$ python -q
>>> import numpy as np
>>> np.set_printoptions(precision=2, suppress=True, linewidth=120)
>>> tidy = lambda a: np.round(a, 2) + 0
>>> arr = np.load("sample2.npy")
>>> print(tidy(arr))
[[0.08 0.14 0.14 0.19 0.03]
 [0.14 0.23 0.23 0.32 0.05]
 [0.14 0.23 0.23 0.32 0.05]
 [0.19 0.32 0.32 0.45 0.06]
 [0.03 0.05 0.05 0.06 0.01]]
>>> out = np.array([[1, -4, 2], [3, -9, -2]])
>>> cent = np.kron(out, arr)
>>> cent.shape
(10, 15)
>>> print(tidy(np.linalg.norm(arr, 2) / np.linalg.norm(arr)))
1.0
>>> np.argsort(-np.linalg.norm(arr, axis=0).round(6), kind="stable")[:3]
array([3, 1, 2])
>>> np.linalg.matrix_rank(arr, rtol=0.1)
np.int64(1)
>>> rk = np.linalg.matrix_rank(arr)
>>> rk
np.int64(1)
>>> ns = np.linalg.svd(arr)[2][rk:].T
>>> np.allclose(arr @ ns, 0)
True
>>> [int(np.linalg.matrix_rank(arr[:, :j + 1])) for j in range(5)]
[1, 1, 1, 1, 1]
>>> [int(np.linalg.matrix_rank(arr[:i])) for i in range(1, len(arr) + 1)]
[1, 1, 1, 1, 1]
>>> [int(np.linalg.matrix_rank(np.delete(arr, i, axis=0))) for i in range(5)]
[1, 1, 1, 1, 1]
>>> tidy(ns @ ns.T)
array([[ 0.92, -0.14, -0.14, -0.19, -0.03],
       [-0.14,  0.77, -0.23, -0.32, -0.05],
       [-0.14, -0.23,  0.77, -0.32, -0.05],
       [-0.19, -0.32, -0.32,  0.55, -0.06],
       [-0.03, -0.05, -0.05, -0.06,  0.99]])
>>> data = np.load("m.npy")
>>> tidy(data)
array([[ 0.86,  0.11,  0.3 , -0.4 ,  0.01],
       [-0.12,  0.81,  0.45,  0.32,  0.13],
       [ 0.39, -0.26,  0.09,  0.81, -0.35],
       [ 0.24,  0.5 , -0.8 ,  0.04, -0.21],
       [-0.21,  0.1 ,  0.23, -0.28, -0.9 ]])
>>> # orthonormal columns
>>> q = data.astype(float).copy()
>>> for j in range(5):
...     q[:, j] -= q[:, :j] @ (q[:, :j].T @ q[:, j])
...     q[:, j] /= np.linalg.norm(q[:, j])
... 
>>> print(tidy(q.T @ data))
[[1. 0. 0. 0. 0.]
 [0. 1. 0. 0. 0.]
 [0. 0. 1. 0. 0.]
 [0. 0. 0. 1. 0.]
 [0. 0. 0. 0. 1.]]
>>> x0 = np.array([2, 0, 2, 1, 3])
>>> h1 = np.maximum(data @ x0, 0)
>>> print(tidy(h1))
[1.97 1.39 0.71 0.   0.  ]
>>> tidy(data * (h1 > 1e-9)[:, None])
array([[ 0.86,  0.11,  0.3 , -0.4 ,  0.01],
       [-0.12,  0.81,  0.45,  0.32,  0.13],
       [ 0.39, -0.26,  0.09,  0.81, -0.35],
       [ 0.  ,  0.  ,  0.  ,  0.  ,  0.  ],
       [ 0.  ,  0.  ,  0.  ,  0.  ,  0.  ]])
>>> print(tidy(np.maximum(data @ x0, 0) - np.maximum(-data @ x0, 0)))
[ 1.97  1.39  0.71 -1.73 -2.95]
>>> print(np.flatnonzero(h1 > 1e-9))
[0 1 2]
>>> tidy(np.tanh(data @ x0))
array([ 0.96,  0.88,  0.61, -0.94, -0.99])
>>> print(tidy(data.T @ h1))
[ 1.8   1.17  1.28  0.24 -0.03]
>>> x0 = np.array([2, -2, 0, -1, -2])
>>> tidy(arr @ x0)
array([-0.36, -0.6 , -0.6 , -0.83, -0.12])
>>> tidy(np.eye(5) - arr)
array([[ 0.92, -0.14, -0.14, -0.19, -0.03],
       [-0.14,  0.77, -0.23, -0.32, -0.05],
       [-0.14, -0.23,  0.77, -0.32, -0.05],
       [-0.19, -0.32, -0.32,  0.55, -0.06],
       [-0.03, -0.05, -0.05, -0.06,  0.99]])
>>> tidy(arr @ arr @ x0)
array([-0.36, -0.6 , -0.6 , -0.83, -0.12])
>>> print(tidy((x0 - arr @ x0) @ (arr @ x0)))
0.0
>>> rng = np.random.default_rng(748)
>>> lab = rng.permutation(5)
>>> lab
array([2, 4, 0, 3, 1])
>>> out = data[lab][:, lab]
>>> tidy(np.linalg.det(out)), tidy(np.linalg.det(data[lab]))
(np.float64(-1.0), np.float64(-1.0))
>>> tidy(np.diag(out))
array([ 0.09, -0.9 ,  0.86,  0.04,  0.81])
>>> np.allclose(out, data)
False
>>> tidy(out)
array([[ 0.09, -0.35,  0.39,  0.81, -0.26],
       [ 0.23, -0.9 , -0.21, -0.28,  0.1 ],
       [ 0.3 ,  0.01,  0.86, -0.4 ,  0.11],
       [-0.8 , -0.21,  0.24,  0.04,  0.5 ],
       [ 0.45,  0.13, -0.12,  0.32,  0.81]])
>>> E = np.array([[-1, 5, -2, 5, 4, 0],
...     [1, -2, -1, 2, -3, -4],
...     [2, -5, 2, 0, -3, -2],
...     [0, -2, 1, 3, 2, 1],
...     [-1, 5, 1, 5, 0, 2]]) * (rng.random((5, 6)) < 0.3)
>>> E
array([[ 0,  0,  0,  0,  0,  0],
       [ 1, -2,  0,  0, -3, -4],
       [ 2, -5,  0,  0,  0,  0],
       [ 0,  0,  0,  0,  2,  1],
       [-1,  0,  1,  5,  0,  0]])
>>> # looks like rank 4
>>> w1 = np.array([[7, 0, 4], [7, 7, 3], [8, 7, 0], [2, 9, 6], [9, 5, 5], [4, 2, 5]])
>>> c = np.array([3, -3, -1])
>>> hid = np.maximum(E @ w1 + c, 0)
>>> hid
array([[ 3,  0,  0],
       [ 0,  0,  0],
       [ 0,  0,  0],
       [25,  9, 14],
       [14, 49, 25]])
>>> (hid > 0).astype(int)
array([[1, 0, 0],
       [0, 0, 0],
       [0, 0, 0],
       [1, 1, 1],
       [1, 1, 1]])
>>> (hid > 0).mean(axis=0)
array([0.6, 0.4, 0.4])
>>> cent = np.array([[0, 0, 3], [1, 3, 1], [1, 1, 1]])
>>> w1 @ cent
array([[ 4,  4, 25],
       [10, 24, 31],
       [ 7, 21, 31],
       [15, 33, 21],
       [10, 20, 37],
       [ 7, 11, 19]])
>>> (hid @ cent).round(6).argmax(axis=1)
array([2, 0, 0, 2, 1])
>>> U, s, Vt = np.linalg.svd(E)
>>> evecs = Vt[:(s > 1e-8).sum()]
>>> x0 = E[2] + -3 * E[1] + rng.integers(2) * np.eye(6)[2]
>>> print(x0)
[-1.  1.  0.  0.  9. 12.]
>>> np.linalg.matrix_rank(np.vstack([E, x0]))
np.int64(4)
>>> tidy(evecs.T @ evecs)
array([[ 0.17, -0.33, -0.03, -0.16,  0.03, -0.07],
       [-0.33,  0.87, -0.01, -0.06,  0.01, -0.03],
       [-0.03, -0.01,  0.04,  0.19,  0.  ,  0.  ],
       [-0.16, -0.06,  0.19,  0.93,  0.01, -0.01],
       [ 0.03,  0.01,  0.  ,  0.01,  1.  ,  0.  ],
       [-0.07, -0.03,  0.  , -0.01,  0.  ,  0.99]])
>>> tidy(np.diag(evecs.T @ evecs))
array([0.17, 0.87, 0.04, 0.93, 1.  , 0.99])
